$ ipython --no-banner

In [1]: import numpy as np

In [2]: from numpy import linalg as LA

In [3]: np.set_printoptions(precision=2, suppress=True, linewidth=140, sign=" ")

In [4]: rnd = lambda a: np.round(a, 2) + 0

In [5]: m1 = np.array([[1.0, 0.5], [0.0, 0.5], [-0.3, -0.7]])

In [6]: m1
Out[6]: 
array([[ 1. ,  0.5],
       [ 0. ,  0.5],
       [-0.3, -0.7]])

In [7]: rng = np.random.default_rng(613)

In [8]: B = m1 + rng.integers(-2, 3, (3, 1)) @ rng.integers(-2, 3, (1, 2))

In [9]: B
Out[9]: 
array([[ 0. , -1.5],
       [ 2. ,  4.5],
       [ 1.7,  3.3]])

In [10]: B - m1
Out[10]: 
array([[-1., -2.],
       [ 2.,  4.],
       [ 2.,  4.]])

In [11]: rnd(LA.svd(B - m1, compute_uv=False))
Out[11]: array([ 6.71,  0.  ])

In [12]: B = np.array([[-2, -1, -4], [4, 3, 2]])

In [13]: rnd(np.einsum("ik,kj->ij", m1, B))
Out[13]: 
array([[ 0. ,  0.5, -3. ],
       [ 2. ,  1.5,  1. ],
       [-2.2, -1.8, -0.2]])

In [14]: LA.matrix_rank(m1 @ B)
Out[14]: np.int64(2)

In [15]: rnd(np.einsum("ij->j", m1))
Out[15]: array([ 0.7,  0.3])

In [16]: np.einsum("ij,ij->i", m1, m1)
Out[16]: array([ 1.25,  0.25,  0.58])

In [17]: np.vstack([m1, B.T]).shape
Out[17]: (6, 2)

In [18]: rnd(np.einsum("ik,kj->ji", m1, B))
Out[18]: 
array([[ 0. ,  2. , -2.2],
       [ 0.5,  1.5, -1.8],
       [-3. ,  1. , -0.2]])

In [19]: rnd(B.T @ m1.T)
Out[19]: 
array([[ 0. ,  2. , -2.2],
       [ 0.5,  1.5, -1.8],
       [-3. ,  1. , -0.2]])

In [20]: rnd(m1 @ B)
Out[20]: 
array([[ 0. ,  0.5, -3. ],
       [ 2. ,  1.5,  1. ],
       [-2.2, -1.8, -0.2]])

In [21]: arr = np.loadtxt("m.csv", delimiter=",")

In [22]: arr
Out[22]: 
array([[ 0.,  3.],
       [ 3.,  0.]])

In [23]: # symmetric, so the eigenvalues are real

In [24]: (arr - arr.T) / 2
Out[24]: 
array([[ 0.,  0.],
       [ 0.,  0.]])

In [25]: assert arr == arr.T
---------------------------------------------------------------------------
ValueError                                Traceback (most recent call last)
Cell In[25], line 1
----> 1 assert arr == arr.T

ValueError: The truth value of an array with more than one element is ambiguous. Use a.any() or a.all()

In [26]: rnd(np.abs(LA.eigvals(arr)).max())
Out[26]: np.float64(3.0)

In [27]: np.allclose(arr, arr.T)
Out[27]: True

In [28]: np.allclose(arr @ arr.T, arr.T @ arr)
Out[28]: True

In [29]: rnd(np.sort(np.abs(LA.eigvals(arr))))
Out[29]: array([ 3.,  3.])

In [30]: arr @ arr
Out[30]: 
array([[ 9.,  0.],
       [ 0.,  9.]])

In [31]: LA.determinant(arr)
---------------------------------------------------------------------------
AttributeError                            Traceback (most recent call last)
Cell In[31], line 1
----> 1 LA.determinant(arr)

AttributeError: module 'numpy.linalg' has no attribute 'determinant'

In [32]: rnd(LA.det(arr))
Out[32]: np.float64(-9.0)

In [33]: ev, V = LA.eig(arr)

In [34]: rnd(ev)
Out[34]: array([ 3., -3.])

In [35]: feats = np.loadtxt("mat.csv", delimiter=",")

In [36]: feats
Out[36]: 
array([[ 1.02,  2.  ,  3.  ,  0.  ],
       [ 0.  ,  2.02,  0.  ,  3.  ],
       [ 1.  ,  0.  ,  1.02,  2.  ],
       [ 1.  ,  2.  ,  3.  ,  0.02]])

In [37]: rnd(LA.det(feats[::-1]))
Out[37]: np.float64(-0.44)

In [38]: rnd(np.poly(feats))
Out[38]: array([ 1.  , -4.08, -9.76, 22.4 , -0.44])

In [39]: rnd(LA.eigvals(feats).sum().real)
Out[39]: np.float64(4.08)

In [40]: np.kron(np.eye(2, dtype=int), feats)
Out[40]: 
array([[ 1.02,  2.  ,  3.  ,  0.  ,  0.  ,  0.  ,  0.  ,  0.  ],
       [ 0.  ,  2.02,  0.  ,  3.  ,  0.  ,  0.  ,  0.  ,  0.  ],
       [ 1.  ,  0.  ,  1.02,  2.  ,  0.  ,  0.  ,  0.  ,  0.  ],
       [ 1.  ,  2.  ,  3.  ,  0.02,  0.  ,  0.  ,  0.  ,  0.  ],
       [ 0.  ,  0.  ,  0.  ,  0.  ,  1.02,  2.  ,  3.  ,  0.  ],
       [ 0.  ,  0.  ,  0.  ,  0.  ,  0.  ,  2.02,  0.  ,  3.  ],
       [ 0.  ,  0.  ,  0.  ,  0.  ,  1.  ,  0.  ,  1.02,  2.  ],
       [ 0.  ,  0.  ,  0.  ,  0.  ,  1.  ,  2.  ,  3.  ,  0.02]])

In [41]: rnd(LA.eigvals(feats))
Out[41]: array([ 5.13,  1.61,  0.02, -2.68])

In [42]: LA.norm(feats, axis=1).argmax()
Out[42]: np.int64(0)

In [43]: rnd(LA.norm(feats[3], 1)), rnd(LA.norm(feats[3], np.inf))
Out[43]: (np.float64(6.02), np.float64(3.0))

In [44]: rnd(LA.norm(feats, "nuc"))
Out[44]: np.float64(10.78)

In [45]: vec = np.array([4, 2, 4, 1])

In [46]: np.sign((feats @ vec).round(6))
Out[46]: array([ 1.,  1.,  1.,  1.])

In [47]: feats @ vec
Out[47]: array([ 20.08,   7.04,  10.08,  20.02])

In [48]: feats @ np.ones(4)
Out[48]: array([ 6.02,  5.02,  4.02,  6.02])

In [49]: (feats * vec).sum(axis=1)
Out[49]: array([ 20.08,   7.04,  10.08,  20.02])

In [50]: feats @ np.eye(4)[2]
Out[50]: array([ 3.  ,  0.  ,  1.02,  3.  ])

In [51]: ev, V = LA.eig(feats)

In [52]: rnd(np.sort(LA.eigvals(feats @ feats)))
Out[52]: array([  0.  ,   2.59,   7.21,  26.36])

In [53]: B = np.array([[1, 5, 5], [3, -2, -2], [0, 5, 1], [2, 1, -4]])

In [54]: LA.matrix_rank(np.vstack([feats, B.T]))
Out[54]: np.int64(4)

In [55]: rnd(np.einsum("ij,ij->i", feats, feats))
Out[55]: array([ 14.04,  13.08,   6.04,  14.  ])

In [56]: np.einsum("ij->j", feats)
Out[56]: array([ 3.02,  6.02,  7.02,  5.02])
